In [1]: import numpy as np

In [2]: np.set_printoptions(precision=3, suppress=True, linewidth=120, floatmode="fixed")

In [3]: W0 = np.load("block15.npy")

In [4]: W0
Out[4]: 
array([[  0.564,  -3.628, -21.174,  -0.582,  -2.091,  18.315],
       [ -1.480,  -1.997, -19.227,  -3.930,   2.522,   8.069],
       [  1.787,  -6.874, -19.754,  -0.396,  -1.030,  17.342],
       [ -0.630,  -3.419, -19.130,  -2.612,   2.643,   5.129],
       [ -1.216,  -4.063, -18.047,  -3.472,   2.204,   8.003],
       [  1.755,  -5.343, -21.122,  -0.262,  -1.056,  17.967],
       [ -2.193,  -3.647, -18.253,  -3.100,   2.968,   5.087],
       [ -0.237,  -1.011, -19.743,  -3.747,   2.439,   7.705],
       [ -1.902,  -5.950, -18.796,  -3.853,   2.124,   6.806],
       [ -1.068,  -4.594, -21.497,   1.343,  -2.826,  18.635],
       [  1.644,  -6.120, -21.776,  -0.430,  -1.145,  17.557],
       [  0.181,  -1.882, -16.337,  -2.570,   1.903,   7.236],
       [  0.155,  -6.305, -20.305,   0.859,  -1.771,  19.650],
       [ -1.500,  -3.973, -17.693,  -2.739,   3.867,   6.640],
       [ -1.235,  -6.422, -20.873,  -1.298,  -0.959,  18.321],
       [  0.250,  -2.559, -19.561,  -3.142,   3.594,   5.786],
       [  0.201,  -7.353, -20.767,   0.373,   0.326,  18.306],
       [ -2.724,  -2.957, -18.008,  -4.159,   3.815,   5.696],
       [ -1.510,  -2.873, -16.224,  -2.745,   2.711,   4.266],
       [  0.237,  -6.377, -20.716,   0.113,  -3.283,  18.715],
       [ -1.208,  -4.038, -18.279,  -3.629,   3.053,   5.033],
       [ -1.313,  -4.079, -19.219,  -3.827,   2.782,   7.495],
       [ -1.178,  -3.424, -15.614,  -4.525,   2.724,   6.753],
       [ -2.459,  -4.115, -16.990,  -2.526,   3.913,   4.935],
       [ -2.220,  -5.488, -20.163,  -0.077,  -1.161,  17.519],
       [ -1.221,  -1.742, -18.176,  -2.059,  -0.385,   5.961],
       [  1.220,  -4.707, -20.813,   0.258,  -2.616,  19.170],
       [ -1.830,  -3.993, -18.937,  -0.904,   2.386,   5.174]])

In [5]: cov = W0.T @ W0

In [6]: round(float(np.trace(cov)), 3), np.round((W0 ** 2).sum(), 3)
Out[6]: (15760.612, np.float64(15760.612))

In [7]: np.allclose(cov, cov.T)
Out[7]: True

In [8]: np.linalg.matrix_rank(cov)
Out[8]: np.int64(6)

In [9]: np.linalg.eigvalsh(cov)[::-1]
Out[9]: array([14821.861,   831.105,    45.746,    27.695,    22.672,    11.533])

In [10]: np.diag(cov)
Out[10]: array([   58.549,   580.886, 10381.717,   186.558,   175.479,  4377.422])

In [11]: labels = W0[:, 4] > np.median(W0[:, 4])

In [12]: r0 = W0[labels].mean(axis=0) - W0[~labels].mean(axis=0)

In [13]: r0
Out[13]: array([-1.380,  1.903,  1.953, -2.605,  3.971, -9.695])

In [14]: ((W0 - W0.mean(axis=0)) @ r0 > 0).astype(int)
Out[14]: array([0, 1, 0, 1, 1, 0, 1, 1, 1, 0, 0, 1, 0, 1, 0, 1, 0, 1, 1, 0, 1, 1, 1, 1, 0, 1, 0, 1])

In [15]: m1 = np.loadtxt("x.csv", delimiter=",")

In [16]: m1
Out[16]: 
array([[ -2.000,  -2.000,  -2.000,  -2.000,  -2.000,  -2.000,  -2.000,  -2.000,  -2.000,  -2.000],
       [ -2.000,  -4.000,  -4.000,  -4.000,  -4.000,  -4.000,  -4.000,  -4.000,  -4.000,  -4.000],
       [ -2.000,  -4.000,  -6.000,  -6.000,  -6.000,  -6.000,  -6.000,  -6.000,  -6.000,  -6.000],
       [ -2.000,  -4.000,  -6.000,  -8.000,  -8.000,  -8.000,  -8.000,  -8.000,  -8.000,  -8.000],
       [ -2.000,  -4.000,  -6.000,  -8.000, -10.000, -10.000, -10.000, -10.000, -10.000, -10.000],
       [ -2.000,  -4.000,  -6.000,  -8.000, -10.000, -12.000, -12.000, -12.000, -12.000, -12.000],
       [ -2.000,  -4.000,  -6.000,  -8.000, -10.000, -12.000, -14.000, -14.000, -14.000, -14.000],
       [ -2.000,  -4.000,  -6.000,  -8.000, -10.000, -12.000, -14.000, -16.000, -16.000, -16.000],
       [ -2.000,  -4.000,  -6.000,  -8.000, -10.000, -12.000, -14.000, -16.000, -18.000, -18.000],
       [ -2.000,  -4.000,  -6.000,  -8.000, -10.000, -12.000, -14.000, -16.000, -18.000, -20.000]])

In [17]: x0 = np.array([3, 1, 2, 2, 0, 2, 3, 2, 2, 0])

In [18]: rhs = m1 @ x0

In [19]: rhs
Out[19]: array([ -34.000,  -62.000,  -88.000, -110.000, -128.000, -146.000, -160.000, -168.000, -172.000, -172.000])

In [20]: np.linalg.solve(m1.T, m1[9])
Out[20]: array([-0.000, -0.000, -0.000, -0.000, -0.000, -0.000, -0.000, -0.000, -0.000,  1.000])

In [21]: np.round(np.linalg.norm(m1), 3)
Out[21]: np.float64(90.222)

In [22]: m1 - m1[0]
Out[22]: 
array([[  0.000,   0.000,   0.000,   0.000,   0.000,   0.000,   0.000,   0.000,   0.000,   0.000],
       [  0.000,  -2.000,  -2.000,  -2.000,  -2.000,  -2.000,  -2.000,  -2.000,  -2.000,  -2.000],
       [  0.000,  -2.000,  -4.000,  -4.000,  -4.000,  -4.000,  -4.000,  -4.000,  -4.000,  -4.000],
       [  0.000,  -2.000,  -4.000,  -6.000,  -6.000,  -6.000,  -6.000,  -6.000,  -6.000,  -6.000],
       [  0.000,  -2.000,  -4.000,  -6.000,  -8.000,  -8.000,  -8.000,  -8.000,  -8.000,  -8.000],
       [  0.000,  -2.000,  -4.000,  -6.000,  -8.000, -10.000, -10.000, -10.000, -10.000, -10.000],
       [  0.000,  -2.000,  -4.000,  -6.000,  -8.000, -10.000, -12.000, -12.000, -12.000, -12.000],
       [  0.000,  -2.000,  -4.000,  -6.000,  -8.000, -10.000, -12.000, -14.000, -14.000, -14.000],
       [  0.000,  -2.000,  -4.000,  -6.000,  -8.000, -10.000, -12.000, -14.000, -16.000, -16.000],
       [  0.000,  -2.000,  -4.000,  -6.000,  -8.000, -10.000, -12.000, -14.000, -16.000, -18.000]])

In [23]: m1.mean(axis=0)
Out[23]: array([ -2.000,  -3.800,  -5.400,  -6.800,  -8.000,  -9.000,  -9.800, -10.400, -10.800, -11.000])
